>>> import numpy as np
>>> np.set_printoptions(precision=1, suppress=True, linewidth=100, sign=" ")
>>> tidy = lambda a: np.round(a, 1) + 0
>>> M = np.loadtxt("x.csv", delimiter=",")
>>> print(M)
[[-3. -1. -2. -3.  2.  3.  2. -2. -1.  0.]
 [ 0.  1. -3. -3. -1.  0.  0. -3. -2.  1.]
 [ 0.  0. -2.  2.  1.  3. -2.  1.  1.  0.]
 [ 0.  0.  0. -1.  0.  3. -1. -1.  0.  2.]
 [ 0.  0.  0.  0.  3. -2.  1.  2. -3.  1.]
 [ 0.  0.  0.  0.  0. -1.  1. -2. -2. -2.]
 [ 0.  0.  0.  0.  0.  0.  1.  1.  1. -3.]
 [ 0.  0.  0.  0.  0.  0.  0.  3.  3.  2.]
 [ 0.  0.  0.  0.  0.  0.  0.  0. -1. -3.]
 [ 0.  0.  0.  0.  0.  0.  0.  0.  0. -2.]]
>>> print(tidy(np.linalg.svd(M, compute_uv=False)))
[ 8.5  7.1  5.7  5.2  3.9  2.9  1.6  0.7  0.2  0. ]
>>> print(np.count_nonzero(M))
49
>>> print(np.unravel_index(np.abs(M).argmax(), M.shape))
(np.int64(0), np.int64(0))
>>> print(M.sum(axis=1))
[ -5. -10.   4.   2.   2.  -6.   0.   8.  -4.  -2.]
>>> print(np.linalg.matrix_rank(M))
10
>>> print(M - M[0])
[[ 0.  0.  0.  0.  0.  0.  0.  0.  0.  0.]
 [ 3.  2. -1.  0. -3. -3. -2. -1. -1.  1.]
 [ 3.  1.  0.  5. -1.  0. -4.  3.  2.  0.]
 [ 3.  1.  2.  2. -2.  0. -3.  1.  1.  2.]
 [ 3.  1.  2.  3.  1. -5. -1.  4. -2.  1.]
 [ 3.  1.  2.  3. -2. -4. -1.  0. -1. -2.]
 [ 3.  1.  2.  3. -2. -3. -1.  3.  2. -3.]
 [ 3.  1.  2.  3. -2. -3. -2.  5.  4.  2.]
 [ 3.  1.  2.  3. -2. -3. -2.  2.  0. -3.]
 [ 3.  1.  2.  3. -2. -3. -2.  2.  1. -2.]]
>>> out = M[0, 0] * M[1:] - np.outer(M[1:, 0], M[0])
>>> print(out)
[[ 0. -3.  9.  9.  3. -0. -0.  9.  6. -3.]
 [ 0.  0.  6. -6. -3. -9.  6. -3. -3. -0.]
 [ 0.  0.  0.  3. -0. -9.  3.  3.  0. -6.]
 [ 0.  0.  0.  0. -9.  6. -3. -6.  9. -3.]
 [ 0.  0.  0.  0. -0.  3. -3.  6.  6.  6.]
 [ 0.  0.  0.  0. -0. -0. -3. -3. -3.  9.]
 [ 0.  0.  0.  0. -0. -0. -0. -9. -9. -6.]
 [ 0.  0.  0.  0. -0. -0. -0.  0.  3.  9.]
 [ 0.  0.  0.  0. -0. -0. -0.  0.  0.  6.]]
>>> print(np.linalg.matrix_rank(out), np.linalg.matrix_rank(M))
9 10
>>> print(M[:, 0] / M[0, 0])
[ 1. -0. -0. -0. -0. -0. -0. -0. -0. -0.]
